% ipython --no-banner

In [1]: import numpy as np

In [2]: np.set_printoptions(suppress=True, linewidth=160)

In [3]: rd = lambda a: np.round(a, 2) + 0

In [4]: mat = np.loadtxt("sample2.csv", delimiter=",")

In [5]: mat
Out[5]: 
array([[ 0.6, -2.4,  1.8,  0.9],
       [-0.5,  0.7, -0.7, -0.7],
       [ 0.4,  0.3,  1.2,  0.5],
       [ 0.9,  1.2,  0.2, -2.8],
       [-0.1,  1.3, -1.3, -0.6],
       [-0.3,  4.5, -0.9,  0.6],
       [-0.5,  0.3, -1.1, -0.4],
       [-0.5,  0.2, -0.7,  0.7],
       [ 1.2, -0.5,  0.2, -0.1],
       [ 0.5,  0. , -0.6,  1.3],
       [-0.5, -0.7, -0.2, -2.1],
       [-1.7, -0.3, -2.6,  0.1],
       [ 0.4, -0.9, -1.5, -0.3],
       [-0.3, -1.6,  0.8,  2.1],
       [-1. , -0.7, -1.9, -0.3],
       [-1.3,  2.7,  0.3,  0.9],
       [-1.2, -0.2,  1.4,  1. ],
       [ 0.2, -0.2,  0.9, -0.5],
       [ 0.4, -2.8,  1. , -1.2],
       [ 1.8, -0.9, -0.5, -0.1],
       [-1. ,  2. , -0.9, -0.6]])

In [6]: labels = mat[:, 1] > np.median(mat[:, 1])

In [7]: u = mat[labels].mean(axis=0) - mat[~labels].mean(axis=0)

In [8]: ((mat - mat.mean(axis=0)) @ u > 0).astype(int)
Out[8]: array([0, 1, 0, 1, 1, 1, 1, 1, 0, 0, 0, 1, 0, 0, 0, 1, 0, 0, 0, 0, 1])

In [9]: rd(u)
Out[9]: array([-0.23,  2.34, -0.4 , -0.06])

In [10]: rd((((mat - mat.mean(axis=0)) @ u > 0) == labels).mean())
Out[10]: np.float64(0.86)

In [11]: labels.astype(int)
Out[11]: array([0, 1, 1, 1, 1, 1, 1, 1, 0, 1, 0, 0, 0, 0, 0, 1, 0, 0, 0, 0, 1])

In [12]: cov = np.cov(mat, rowvar=False)

In [13]: rd(mat.std(axis=0))
Out[13]: array([0.86, 1.61, 1.13, 1.1 ])

In [14]: rd(cov)
Out[14]: 
array([[ 0.78, -0.45,  0.34, -0.17],
       [-0.45,  2.72, -0.58, -0.03],
       [ 0.34, -0.58,  1.34,  0.23],
       [-0.17, -0.03,  0.23,  1.26]])

In [15]: rd(np.polyfit(mat[:, 1], mat[:, 3], 1))
Out[15]: array([-0.01, -0.08])

In [16]: print(np.median(mat, axis=0))
[-0.3 -0.2 -0.5 -0.1]

In [17]: np.argwhere(np.triu(np.abs(np.corrcoef(mat.T)) > 0.8, 1))
Out[17]: array([], shape=(0, 2), dtype=int64)

In [18]: Z = mat[[17, 19]].astype(float)

In [19]: for _ in range(4):
    ...:     labels = np.linalg.norm(mat[:, None] - Z, axis=-1).argmin(axis=1)
    ...:     Z = np.array([mat[labels == j].mean(axis=0) for j in range(2)])
    ...: 

In [20]: labels
Out[20]: array([1, 0, 1, 0, 0, 0, 0, 0, 1, 1, 0, 0, 1, 1, 0, 0, 1, 1, 1, 1, 0])

In [21]: np.abs(Z[1] - Z[0]).argmax()
Out[21]: np.int64(1)

In [22]: rd(Z[1] - Z[0])
Out[22]: array([ 0.99, -1.94,  1.36,  0.83])

In [23]: np.bincount(labels)
Out[23]: array([11, 10])

In [24]: rd(Z)
Out[24]: 
array([[-0.59,  1.02, -0.89, -0.47],
       [ 0.4 , -0.92,  0.47,  0.36]])

In [25]: rd(Z.reshape(2, -1))
Out[25]: 
array([[-0.59,  1.02, -0.89, -0.47],
       [ 0.4 , -0.92,  0.47,  0.36]])

In [26]: rd(Z.ravel(order="F"))
Out[26]: array([-0.59,  0.4 ,  1.02, -0.92, -0.89,  0.47, -0.47,  0.36])

In [27]: Z.reshape(2, 5)
Traceback (most recent call last):
  Cell In[27], line 1
    Z.reshape(2, 5)
ValueError: cannot reshape array of size 8 into shape (2,5)


In [28]: T = Z.reshape(2, 2, -1)

In [29]: rd(T.sum(axis=1))
Out[29]: 
array([[-1.48,  0.55],
       [ 0.87, -0.56]])

In [30]: np.einsum("ihd,jhd->hij", T, T).shape
Out[30]: (2, 2, 2)

In [31]: rd(np.swapaxes(T, 1, 2)[1])
Out[31]: 
array([[ 0.4 ,  0.47],
       [-0.92,  0.36]])

In [32]: Ac = mat - mat.mean(axis=0)

In [33]: U, s, Vh = np.linalg.svd(Ac, full_matrices=False)

In [34]: np.abs(U[:, 0]).argmax()
Out[34]: np.int64(5)

In [35]: print((np.sign(U[:, 0]) == np.sign(U[0, 0])).astype(int))
[1 0 1 0 0 0 0 0 1 1 1 0 1 1 0 0 1 1 1 1 0]

In [36]: np.linalg.matrix_rank(Ac)
Out[36]: np.int64(4)

In [37]: np.searchsorted(np.cumsum(s ** 2) / (s ** 2).sum(), 0.9) + 1
Out[37]: np.int64(3)

In [38]: np.abs(Vh[0]).argmax()
Out[38]: np.int64(1)

In [39]: rd(Vh[0] * np.sign(Vh[0, np.abs(Vh[0]).argmax()]))
Out[39]: array([-0.23,  0.91, -0.35, -0.04])

In [40]: rd(s ** 2 / (s ** 2).sum())
Out[40]: array([0.5 , 0.23, 0.18, 0.08])

In [41]: rd((s ** 2).sum() ** 2 / (s ** 4).sum())
Out[41]: np.float64(2.89)

In [42]: m1 = np.load("layer18.npy")

In [43]: print(m1)
[[ 1  0  0  0  0  0  0]
 [-5  1  0  0  0  0  0]
 [-4  0  1  0  0  0  0]
 [-3 -5  3  1  0  0  0]
 [ 4  3  4  2  1  0  0]
 [ 5  3  1  3 -5  1  0]
 [-2 -3 -5  5 -5  5  1]]

In [44]: np.allclose(m1 @ m1.T, m1.T @ m1)
Out[44]: False

In [45]: rd(np.linalg.det(m1))
Out[45]: np.float64(1.0)

In [46]: (m1 + m1.T) / 2
Out[46]: 
array([[ 1. , -2.5, -2. , -1.5,  2. ,  2.5, -1. ],
       [-2.5,  1. ,  0. , -2.5,  1.5,  1.5, -1.5],
       [-2. ,  0. ,  1. ,  1.5,  2. ,  0.5, -2.5],
       [-1.5, -2.5,  1.5,  1. ,  1. ,  1.5,  2.5],
       [ 2. ,  1.5,  2. ,  1. ,  1. , -2.5, -2.5],
       [ 2.5,  1.5,  0.5,  1.5, -2.5,  1. ,  2.5],
       [-1. , -1.5, -2.5,  2.5, -2.5,  2.5,  1. ]])

In [47]: np.trace(m1)
Out[47]: np.int64(7)

In [48]: m1 @ m1
Out[48]: 
array([[  1,   0,   0,   0,   0,   0,   0],
       [-10,   1,   0,   0,   0,   0,   0],
       [ -8,   0,   1,   0,   0,   0,   0],
       [  7, -10,   6,   1,   0,   0,   0],
       [-29,  -4,  14,   4,   1,   0,   0],
       [-38, -24,  -9,  -4, -10,   1,   0],
       [ 21, -31, -10,  15, -35,  10,   1]])

In [49]: np.linalg.matrix_power(m1, 2)
Out[49]: 
array([[  1,   0,   0,   0,   0,   0,   0],
       [-10,   1,   0,   0,   0,   0,   0],
       [ -8,   0,   1,   0,   0,   0,   0],
       [  7, -10,   6,   1,   0,   0,   0],
       [-29,  -4,  14,   4,   1,   0,   0],
       [-38, -24,  -9,  -4, -10,   1,   0],
       [ 21, -31, -10,  15, -35,  10,   1]])

In [50]: rng = np.random.default_rng(308961)

In [51]: labels = rng.permutation(7)

In [52]: print(labels)
[3 5 1 0 2 4 6]

In [53]: A2 = m1[labels][:, labels]

In [54]: np.allclose(A2, m1)
Out[54]: False

In [55]: print(rd(np.linalg.det(A2)), rd(np.linalg.det(m1[labels])))
1.0 1.0

In [56]: rd(np.sort(np.abs(np.linalg.eigvals(A2))))
Out[56]: array([1., 1., 1., 1., 1., 1., 1.])

In [57]: np.trace(A2)
Out[57]: np.int64(7)

In [58]: print(rd(np.sort(np.linalg.eigvals(m1))))
[1. 1. 1. 1. 1. 1. 1.]

In [59]: np.linalg.matrix_rank(m1 - m1[0, 0] * np.eye(7))
Out[59]: np.int64(5)

In [60]: M = np.load("m.npy")

In [61]: M
Out[61]: 
array([[  0,   0,   0,   0,   0,   0,   0,   0],
       [  0,   0,   0,   0,   0,   0,   0,   0],
       [  0,   4,   3,  -3,   1,   5,  -3,  -1],
       [  0, -28, -21,  21,  -7, -35,  21,   7],
       [  0,  24,  18, -18,   6,  30, -18,  -6],
       [  0,  32,  24, -24,   8,  40, -24,  -8]])

In [62]: # column 6 repeats column 3

In [63]: rk = np.linalg.matrix_rank(M)

In [64]: rk
Out[64]: np.int64(1)

In [65]: N = np.linalg.svd(M)[2][rk:].T

In [66]: print(rd(N @ N.T))
[[ 1.    0.    0.    0.    0.    0.    0.    0.  ]
 [ 0.    0.77 -0.17  0.17 -0.06 -0.29  0.17  0.06]
 [ 0.   -0.17  0.87  0.13 -0.04 -0.21  0.13  0.04]
 [ 0.    0.17  0.13  0.87  0.04  0.21 -0.13 -0.04]
 [ 0.   -0.06 -0.04  0.04  0.99 -0.07  0.04  0.01]
 [ 0.   -0.29 -0.21  0.21 -0.07  0.64  0.21  0.07]
 [ 0.    0.17  0.13 -0.13  0.04  0.21  0.87 -0.04]
 [ 0.    0.06  0.04 -0.04  0.01  0.07 -0.04  0.99]]

In [67]: np.linalg.matrix_rank(M.T @ M), np.linalg.matrix_rank(M @ M.T)
Out[67]: (np.int64(1), np.int64(1))

In [68]: np.allclose(M @ N, 0)
Out[68]: True

In [69]: A = np.array([[12, -6, 12, 6, 18, 12, -12, -6],
    ...:     [-16, 8, -16, -8, -24, -16, 16, 8],
    ...:     [16, -8, 16, 8, 24, 16, -16, -8],
    ...:     [12, -6, 12, 6, 18, 12, -12, -6]])

In [70]: print(A)
[[ 12  -6  12   6  18  12 -12  -6]
 [-16   8 -16  -8 -24 -16  16   8]
 [ 16  -8  16   8  24  16 -16  -8]
 [ 12  -6  12   6  18  12 -12  -6]]

In [71]: print(rd(A @ np.linalg.pinv(A) @ A))
[[ 12.  -6.  12.   6.  18.  12. -12.  -6.]
 [-16.   8. -16.  -8. -24. -16.  16.   8.]
 [ 16.  -8.  16.   8.  24.  16. -16.  -8.]
 [ 12.  -6.  12.   6.  18.  12. -12.  -6.]]

In [72]: rd(np.trace(np.linalg.pinv(A) @ A))
Out[72]: np.float64(1.0)

In [73]: np.unique(A.round(6), axis=0).shape
Out[73]: (3, 8)

In [74]: np.abs(np.diag(np.linalg.qr(A)[1])) > 1e-9
Out[74]: array([ True, False, False, False])
